% python3 -q
>>> import numpy as np
>>> np.set_printoptions(precision=1, suppress=True, linewidth=120, legacy="1.25")
>>> def rnd(a):
...     return np.round(a, 1) + 0
... 
>>> arr = np.load("out15.npy")
>>> arr
array([[  0,   7,   0,  -1,   2,  -4,   0,   2,   9,   2,  -4,   0],
       [  3,   4,  -2,  -2,   6,   0,  -5,  -1,   0,  -3,   7,   2],
       [ -3,   1,  -1,   0,  -1,  -1,   0,  -1,  -2,  -3,   1,   1],
       [  2,   8,  -3,  -6,  12,  -1,  -1,   7,   9,  -4,   8,  -2],
       [ -3,  -2,  -2,   0,   1,   2,  -2,   2,  -2,  -1,   2,   1],
       [  0,   0,   0,   0,   0,   0,   0,   0,   0,   0,   0,   0],
       [  0,   7,   0,  -2,   5,  -1,   1,   5,  12,   1,  -1,  -2],
       [ -3,   6,   0,  -1,   3,  -1,  -5,  -3,  -2,  -8,   5,   0],
       [ -2,  -2,  -4,  -3,   2,  -5,   0,   3,   4,  -1,  -1,  -3],
       [  4,   2,   0,  -7,   5,  -1,  -2,   0,   2,  -7,   0,   8],
       [  1,   0,   0,  -1,   0,  -1,  -5,  -4,   5,  -2,  -2,   4],
       [ -1,   0,   1,  -4,   2,  -2,  -1,   1,   5,  -5,   0,   2],
       [ -1,   5,   0,   5,  -2,   0,  -6,  -7,  -2,  -2,   2,   0],
       [ -3,   0,  -6,  -5,   6,  -1,  -3,   4,   1,  -3,   1,   1],
       [  2,   3,  -2,  -5,   6,  -1,  -2,   2,   3,  -2,   4,   5],
       [ -2,   4,   0,   2,  -2,  -1,  -3,  -4,   1,  -1,  -1,   3],
       [  1,   4,   1,  -4,   3,  -1,  -9,  -6,   1,  -7,  -3,   6],
       [  6,   4,   2,  -3,   4,  -1,  -5,  -1,   6,   0,  -2,   6],
       [  1,   4,  -2,  -1,   4,   0,   0,   3,   9,   2,  -1,  -2],
       [  1,   4,   0,  -1,   2,   0,  -6,  -4,   3,  -1,  -1,   4],
       [ -1,  -2,  -2,  -2,   2,   3,  -2,   1,  -1,  -3,   1,   4],
       [  0,   1,  -3,  -3,   5,   0,   3,   6,   6,   0,   1,  -4],
       [  3,   4,  -4,  -8,  10,  -2,  -8,   3,   7,  -3,  -1,   7],
       [ -5,  -4,  -4,  -4,   4,   0,  -7,   1,  -1,  -6,   4,   2],
       [ -2,   6,  -4,   0,   5,   1, -10,  -3,  -1,  -5,   8,   6],
       [ -5,  -5,  -3,  -1,   1,   0,  -4,   2,  -1,  -3,   3,   0],
       [  2,   6,   1,   0,   4,  -1,  -1,   2,   3,  -1,   6,   0],
       [  3,   3,  -1,   1,   3,   0,  -2,   0,   0,   0,   6,   0],
       [  0,   7,   2,  -3,   6,   2,  -4,   1,   9,  -3,   2,   2]])
>>> P = arr @ np.linalg.solve(arr.T @ arr, arr.T)
>>> rnd(np.diag(P))
array([0.5, 0.3, 0.3, 0.4, 0.2, 0. , 0.3, 0.5, 0.5, 0.6, 0.5, 0.5, 0.4, 0.4, 0.5, 0.3, 0.5, 0.5, 0.3, 0.3, 0.6, 0.4,
       0.5, 0.4, 0.5, 0.4, 0.4, 0.3, 0.5])
>>> rnd(P @ arr[:, 3])
array([-1., -2.,  0., -6.,  0.,  0., -2., -1., -3., -7., -1., -4.,  5., -5., -5.,  2., -4., -3., -1., -1., -2., -3.,
       -8., -4.,  0., -1.,  0.,  1., -3.])
>>> rnd(np.trace(P))
12.0
>>> round(np.log10(np.linalg.cond(arr)))
3
>>> np.argsort(-np.linalg.norm(arr, axis=0).round(6), kind="stable")[:3]
array([8, 4, 6])
>>> np.linalg.cond(arr) > 100
True
>>> [round(float(x), 1) for x in np.linalg.svd(arr, compute_uv=False)[:3]]
[46.6, 30.9, 23.8]
>>> Z = arr[[16, 11]].astype(float)
>>> for _ in range(6):
...     labels = np.linalg.norm(arr[:, None] - Z, axis=-1).argmin(axis=1)
...     Z = np.array([arr[labels == j].mean(axis=0) for j in range(2)])
... 
>>> labels
array([1, 1, 0, 1, 1, 1, 1, 0, 1, 1, 0, 1, 0, 1, 1, 0, 0, 1, 1, 0, 1, 1, 1, 1, 0, 1, 1, 1, 1])
>>> rnd(Z)
array([[-1. ,  3.8, -0.5,  0. ,  1. , -0.5, -5.5, -4. ,  0.4, -3.6,  1.1,  3. ],
       [ 0.3,  2.1, -1.5, -2.8,  4.3, -0.6, -2.1,  2. ,  3.8, -1.9,  1.7,  1.3]])
>>> rnd(Z[1] - Z[0])
array([ 1.3, -1.6, -1. , -2.8,  3.3, -0.1,  3.4,  6. ,  3.4,  1.7,  0.5, -1.7])
>>> D = np.linalg.norm(arr[:, None] - arr[None], axis=-1)
>>> np.unravel_index(D.round(6).argmax(), D.shape)
(3, 12)
>>> np.flatnonzero(D[13] < D.mean() / 2)
array([13])
>>> np.linalg.matrix_rank(D ** 2)
14
>>> Xc = (arr - arr.mean(axis=0)) / arr.std(axis=0)
>>> rnd(Xc.std(axis=0))
array([1., 1., 1., 1., 1., 1., 1., 1., 1., 1., 1., 1.])
>>> np.argwhere(np.abs(Xc) > 2)
array([[ 0,  5],
       [ 3,  4],
       [ 3, 10],
       [ 6,  8],
       [ 7,  9],
       [ 8,  5],
       [ 9, 11],
       [12,  3],
       [12,  7],
       [13,  2],
       [17,  0],
       [20,  5],
       [22,  3],
       [22,  4],
       [24,  6],
       [24, 10],
       [25,  1]])
>>> c = np.linalg.lstsq(np.delete(Xc, 0, axis=1), Xc[:, 0])[0]
>>> rnd(1 - np.var(Xc[:, 0] - np.delete(Xc, 0, axis=1) @ c))
1.0
>>> rng = np.random.default_rng(6105)
>>> E = rng.normal(size=(16, 4)) + 10 * np.array([1, -1, 0, 1])
>>> rnd(E)
array([[ 10.2,  -8.4,  -0.4,  10.7],
       [  9.9,  -8.9,   1.4,  11.2],
       [ 10.8, -11.5,   1.2,  12.4],
       [  9.7,  -9.1,  -1.2,   9.2],
       [ 10. , -12.6,   0.9,   9.8],
       [  9.4,  -9.9,   2.9,  11.5],
       [  9.6, -10.7,   0. ,   8.8],
       [  9.5, -12.2,  -2.8,   8.9],
       [  9.3, -10.2,  -0.1,   8.3],
       [  9.4,  -9.4,   0.1,   9.7],
       [ 10.7, -11.6,   0.2,   8.5],
       [ 12.5, -10.8,  -0.9,   9.1],
       [ 11.4, -10.5,   1.3,  11. ],
       [  9.7,  -9.8,   0.7,   9.2],
       [ 10.6,  -9.3,   1.4,   8.9],
       [  9.2,  -9.6,   1.8,   8.2]])
>>> rnd(E[4] @ E[12])
355.4
>>> rnd(np.linalg.norm(E, axis=1))
array([17. , 17.4, 20.1, 16.2, 18.9, 18.1, 16.9, 18.1, 16.1, 16.5, 18. , 18.9, 19. , 16.6, 16.7, 15.7])
>>> rnd(np.linalg.norm(E) ** 2 / np.linalg.norm(E, 2) ** 2)
1.0
>>> rnd(np.linalg.norm(E, axis=0))
array([40.6, 41.4,  5.5, 39.1])
>>> np.linalg.norm(E, axis=1).argmax()
2
>>> D = np.linalg.norm(E[:, None] - E[None], axis=-1)
>>> D.mean(axis=1).argmax()
7
>>> rnd(np.linalg.norm(E, axis=1))
array([17. , 17.4, 20.1, 16.2, 18.9, 18.1, 16.9, 18.1, 16.1, 16.5, 18. , 18.9, 19. , 16.6, 16.7, 15.7])
>>> (D + 1e9 * np.eye(16)).round(6).argmin(axis=1)
array([ 9,  5, 12,  9, 10,  1,  8,  6,  6, 13,  6, 10,  2,  9, 13, 13])
>>> np.linalg.matrix_rank(D ** 2)
6
>>> D.shape
(16, 16)
>>> rnd(np.linalg.norm(E - E.mean(axis=0), axis=1))
array([2.3, 2.3, 3.2, 2.1, 2.4, 3.1, 1.2, 3.9, 1.7, 1.1, 1.9, 2.9, 2. , 0.9, 1.7, 2.4])
>>> m1 = np.loadtxt("a.csv", delimiter=",")
>>> rnd(m1)
array([[ 0. ,  0. ,  0. ,  0.1,  0. , -0.1,  0. ],
       [ 0. ,  0.1, -0.1,  0.2,  0. , -0.2,  0.1],
       [ 0. , -0.1,  0.1, -0.2,  0. ,  0.2, -0.1],
       [ 0.1,  0.2, -0.2,  0.4, -0.1, -0.4,  0.1],
       [ 0. ,  0. ,  0. , -0.1,  0. ,  0.1,  0. ],
       [-0.1, -0.2,  0.2, -0.4,  0.1,  0.3, -0.1],
       [ 0. ,  0.1, -0.1,  0.1,  0. , -0.1,  0. ]])
>>> # rows and columns are dependent
>>> left, s, vt = np.linalg.svd(m1)
>>> rnd(s)
array([1., 0., 0., 0., 0., 0., 0.])
>>> np.argmax(s[:-1] / (s[1:] + 1e-6)) + 1
1
>>> B = left[:, :1] @ np.diag(s[:1]) @ vt[:1]
>>> np.linalg.matrix_rank(m1, rtol=0.05)
1
>>> rnd(np.linalg.norm(m1 - B, 2)), rnd(s[1])
(0.0, 0.0)
>>> rnd(np.abs(m1 - B).max())
0.0
>>> w, vecs = np.linalg.eigh(m1)
>>> rnd(w.sum()), np.trace(m1)
(1.0, 1.0)
>>> rnd(np.linalg.svd(m1, compute_uv=False))
array([1., 0., 0., 0., 0., 0., 0.])
>>> rnd(vecs.T @ vecs)
array([[1., 0., 0., 0., 0., 0., 0.],
       [0., 1., 0., 0., 0., 0., 0.],
       [0., 0., 1., 0., 0., 0., 0.],
       [0., 0., 0., 1., 0., 0., 0.],
       [0., 0., 0., 0., 1., 0., 0.],
       [0., 0., 0., 0., 0., 1., 0.],
       [0., 0., 0., 0., 0., 0., 1.]])
>>> w, vecs = np.linalg.eigh(m1)
>>> x0 = np.array([-2, 2, 1, -2, 0, 0, 0])
>>> rnd(np.linalg.eigvalsh(m1[1:, 1:]))
array([0., 0., 0., 0., 0., 1.])
>>> left, s, vt = np.linalg.svd(m1)
>>> vecs = vt[:(s > 1e-8).sum()]
>>> x0 = m1[2] + 2 * m1[4] + rng.integers(2) * np.eye(7)[6]
>>> rnd(x0)
array([-0.1, -0.2,  0.2, -0.4,  0.1,  0.3, -0.1])
>>> rnd(np.diag(vecs.T @ vecs))
array([0. , 0.1, 0.1, 0.4, 0. , 0.3, 0. ])
>>> np.allclose(vecs.T @ vecs @ x0, x0)
True
>>> rnd(np.linalg.norm(m1, 2) / np.linalg.norm(m1))
1.0
>>> np.argsort(-np.linalg.norm(m1, axis=0).round(6), kind="stable")[:3]
array([3, 5, 1])
>>> [round(float(x), 1) for x in np.linalg.svd(m1, compute_uv=False)[:3]]
[1.0, 0.0, 0.0]
>>> W0 = np.load("data.npy")
>>> W0
array([[2, 2, 3, 1, 2, 3, 3, 2, 3, 3],
       [2, 4, 1, 0, 1, 1, 1, 3, 3, 1],
       [3, 1, 4, 1, 2, 2, 3, 3, 2, 2],
       [1, 0, 1, 0, 2, 2, 1, 1, 1, 3],
       [2, 1, 2, 2, 4, 2, 4, 4, 4, 1],
       [3, 1, 2, 2, 2, 0, 1, 4, 3, 2],
       [3, 1, 3, 1, 4, 1, 2, 2, 2, 2],
       [2, 3, 3, 1, 4, 4, 2, 2, 3, 3],
       [3, 3, 2, 1, 4, 3, 2, 3, 4, 3],
       [3, 1, 2, 3, 1, 2, 2, 3, 3, 2]])
>>> w1 = np.array([[3, -5],
...     [3, 3],
...     [-1, -5],
...     [4, -3],
...     [3, -2],
...     [5, -1],
...     [-4, 5],
...     [2, 3],
...     [0, 0],
...     [3, -3]])
>>> c = np.array([5, 5])
>>> H = np.maximum(W0 @ w1 + c, 0)
>>> H
array([[40,  0],
       [35, 10],
       [33,  0],
       [30,  0],
       [37,  1],
       [39,  0],
       [37,  0],
       [58,  0],
       [59,  0],
       [44,  0]])
>>> (H > 0).mean(axis=0)
array([1. , 0.2])
>>> np.linalg.matrix_rank(H)
2
>>> Z = np.array([[0, 0, 0], [1, 0, 0]])
>>> w1 @ Z
array([[-5,  0,  0],
       [ 3,  0,  0],
       [-5,  0,  0],
       [-3,  0,  0],
       [-2,  0,  0],
       [-1,  0,  0],
       [ 5,  0,  0],
       [ 3,  0,  0],
       [ 0,  0,  0],
       [-3,  0,  0]])
>>> w, vecs = np.linalg.eigh(W0)
>>> w.sum(), np.trace(W0)
(24.0, 24)
>>> rnd(w)
array([-4.8, -2.8, -1.6, -0.7,  0.2,  0.8,  2.5,  3.1,  4.3, 22.9])
>>> rnd(np.linalg.eigvalsh(W0 @ W0))
array([  0.1,   0.5,   0.7,   2.5,   6.3,   8.1,   9.8,  18.3,  23.1, 526.6])
>>> rnd(np.linalg.svd(W0, compute_uv=False))
array([22.9,  4.8,  4.3,  3.1,  2.8,  2.5,  1.6,  0.8,  0.7,  0.2])
>>> left, s, vt = np.linalg.svd(W0, full_matrices=False)
>>> rnd(s / s[0])
array([1. , 0.2, 0.2, 0.1, 0.1, 0.1, 0.1, 0. , 0. , 0. ])
>>> rnd(np.sqrt((s ** 2).sum())), rnd(np.linalg.norm(W0))
(24.4, 24.4)
>>> rnd(vt @ vt.T)
array([[1., 0., 0., 0., 0., 0., 0., 0., 0., 0.],
       [0., 1., 0., 0., 0., 0., 0., 0., 0., 0.],
       [0., 0., 1., 0., 0., 0., 0., 0., 0., 0.],
       [0., 0., 0., 1., 0., 0., 0., 0., 0., 0.],
       [0., 0., 0., 0., 1., 0., 0., 0., 0., 0.],
       [0., 0., 0., 0., 0., 1., 0., 0., 0., 0.],
       [0., 0., 0., 0., 0., 0., 1., 0., 0., 0.],
       [0., 0., 0., 0., 0., 0., 0., 1., 0., 0.],
       [0., 0., 0., 0., 0., 0., 0., 0., 1., 0.],
       [0., 0., 0., 0., 0., 0., 0., 0., 0., 1.]])
>>> rnd(s)
array([22.9,  4.8,  4.3,  3.1,  2.8,  2.5,  1.6,  0.8,  0.7,  0.2])
>>> rnd(np.cumsum(s ** 2) / np.sum(s ** 2))
array([0.9, 0.9, 1. , 1. , 1. , 1. , 1. , 1. , 1. , 1. ])
>>> np.allclose(left * s @ vt, W0)
True
>>> np.trace(W0)
24
>>> rnd(np.linalg.det(W0))
2396.0
>>> W0 @ W0
array([[62, 41, 58, 32, 63, 46, 51, 68, 69, 52],
       [41, 43, 38, 17, 45, 38, 34, 47, 53, 37],
       [58, 38, 61, 29, 63, 49, 53, 62, 64, 52],
       [32, 17, 29, 22, 31, 23, 28, 37, 37, 25],
       [63, 45, 63, 31, 82, 57, 59, 70, 76, 59],
       [46, 38, 49, 23, 57, 52, 46, 50, 58, 49],
       [51, 34, 53, 28, 59, 46, 53, 59, 62, 45],
       [68, 47, 62, 37, 70, 50, 59, 81, 81, 55],
       [69, 53, 64, 37, 76, 58, 62, 81, 86, 60],
       [52, 37, 52, 25, 59, 49, 45, 55, 60, 54]])
>>> np.linalg.matrix_power(W0, 3)
array([[1328,  969, 1308,  682, 1493, 1167, 1211, 1490, 1585, 1211],
       [ 969,  746,  924,  490, 1064,  821,  857, 1106, 1171,  856],
       [1308,  924, 1286,  678, 1452, 1115, 1187, 1468, 1542, 1170],
       [ 682,  490,  678,  346,  786,  614,  623,  756,  810,  642],
       [1493, 1064, 1452,  786, 1680, 1271, 1367, 1700, 1789, 1323],
       [1167,  821, 1115,  614, 1271,  952, 1032, 1325, 1378, 1018],
       [1211,  857, 1187,  623, 1367, 1032, 1094, 1356, 1429, 1087],
       [1490, 1106, 1468,  756, 1700, 1325, 1356, 1668, 1786, 1370],
       [1585, 1171, 1542,  810, 1789, 1378, 1429, 1786, 1900, 1436],
       [1211,  856, 1170,  642, 1323, 1018, 1087, 1370, 1436, 1072]])
>>> rnd(np.abs(np.linalg.eigvals(W0)).max())
22.9
>>> np.allclose(W0 @ W0.T, W0.T @ W0)
True
